$ ipython --no-banner

In [1]: import numpy as np

In [2]: import numpy.linalg as la

In [3]: np.set_printoptions(precision=1, suppress=True, linewidth=200)

In [4]: m1 = np.load("data.npy")

In [5]: m1.round(1) + 0
Out[5]: 
array([[-0.3, -0.5, -0.8,  0. ],
       [ 0.4, -0.8,  0.4, -0.3],
       [ 0.8,  0.2, -0.4,  0.3],
       [-0.1, -0.3,  0.2,  0.9]])

In [6]: x0 = np.array([0, 1, -1, -2])

In [7]: rhs = m1 @ x0

In [8]: c, lr = np.zeros(4), 1 / la.norm(m1, 2) ** 2

In [9]: for i in range(40):
   ...:     c -= lr * m1.T @ (m1 @ c - rhs)
   ...:     if i % 10 == 0: print(i, round(la.norm(m1 @ c - rhs), 1))
   ...: 
0 0.0
10 0.0
20 0.0
30 0.0

In [10]: round(float(la.cond(m1)), 1)
Out[10]: 1.0

In [11]: c.round(1) + 0
Out[11]: array([ 0.,  1., -1., -2.])

In [12]: rng = np.random.default_rng(26)

In [13]: t = rng.uniform(0, 2 * np.pi, 29)

In [14]: Q, _ = la.qr(np.array([[0.2, -1.6],
    ...:     [-0.2, 0.3],
    ...:     [0.3, -0.8],
    ...:     [1.2, -0.7],
    ...:     [-1.3, -0.4],
    ...:     [-1.5, -0.1],
    ...:     [0.8, -0.1],
    ...:     [0.0, 1.3]]))

In [15]: feats = 20 * np.c_[np.cos(t), np.sin(t)] @ Q.T

In [16]: feats
Out[16]: 
array([[  2.3,  -1.7,   2.7,   9.9, -10.2, -11.9,   6.4,  -0.6],
       [ 13.1,  -2.1,   6.2,   3.6,   6. ,   3.8,  -0.7, -11. ],
       [  4. ,   0.5,   0.5,  -6.9,  11.6,  12.1,  -5.9,  -4.6],
       [-12.6,   1.9,  -5.7,  -2.2,  -7.2,  -5.4,   1.6,  10.8],
       [-13. ,   2.8,  -6.9,  -7.9,  -0.5,   2.2,  -2.4,  10.2],
       [ -2.5,  -0.8,   0.4,   7.9, -11.5, -12.3,   6.2,   3.3],
       [ -8.9,   0.7,  -3.2,   3. , -10.6, -10. ,   4.4,   8.3],
       [ 10.9,  -1.2,   4.5,  -0.7,   9.4,   8.2,  -3.2,  -9.7],
       [ -3. ,  -0.7,   0.1,   7.6, -11.5, -12.2,   6.1,   3.7],
       [ 11.2,  -1.3,   4.7,  -0.3,   9.1,   7.8,  -3. ,  -9.9],
       [  1.1,  -1.5,   2.1,   9.5, -10.6, -12.2,   6.4,   0.5],
       [ 12.1,  -2.8,   6.7,   9.1,  -1.6,  -4.4,   3.4,  -9.3],
       [ -4.7,   2.1,  -3.9, -10.4,   9. ,  11.1,  -6.2,   2.6],
       [ -0.1,  -1.3,   1.6,   9. , -11. , -12.3,   6.4,   1.4],
       [ 12.3,  -1.7,   5.4,   1.5,   7.8,   6.1,  -2. , -10.6],
       [ 13.4,  -2.4,   6.6,   5. ,   4.5,   2.1,   0.2, -11. ],
       [ -2.6,  -0.8,   0.3,   7.8, -11.5, -12.3,   6.1,   3.4],
       [-11.8,   2.8,  -6.7,  -9.3,   2. ,   4.8,  -3.6,   9. ],
       [ 12.3,  -2.8,   6.8,   8.9,  -1.2,  -4. ,   3.3,  -9.4],
       [ -8.9,   2.6,  -5.6, -10.5,   5.8,   8.5,  -5.2,   6.2],
       [ 13.2,  -2.2,   6.3,   3.9,   5.6,   3.4,  -0.5, -11. ],
       [ -8. ,   2.5,  -5.3, -10.6,   6.6,   9.2,  -5.5,   5.5],
       [-13. ,   2.1,  -6.1,  -3.2,  -6.3,  -4.2,   1. ,  11. ],
       [ -7. ,   2.4,  -4.9, -10.7,   7.5,   9.9,  -5.8,   4.6],
       [ -5.6,   2.2,  -4.3, -10.6,   8.4,  10.7,  -6.1,   3.4],
       [ 10.4,  -1.1,   4.2,  -1.3,   9.8,   8.7,  -3.5,  -9.3],
       [-12.3,   1.7,  -5.4,  -1.5,  -7.8,  -6.1,   2. ,  10.6],
       [ 13.2,  -2.2,   6.3,   3.9,   5.6,   3.4,  -0.5, -11. ],
       [ -7.6,   0.3,  -2.4,   4.3, -11.1, -10.8,   4.9,   7.3]])

In [17]: r0, g = feats[2], feats[24]

In [18]: round(r0 @ g, 1)
Out[18]: np.float64(296.9)

In [19]: round(float(r0 @ r0), 1)
Out[19]: 400.0

In [20]: pr = (r0 @ g) / (r0 @ r0) * r0

In [21]: g - pr
Out[21]: array([-8.6,  1.9, -4.6, -5.4, -0.1,  1.7, -1.7,  6.8])

In [22]: round(float((g - pr) @ r0), 1)
Out[22]: 0.0
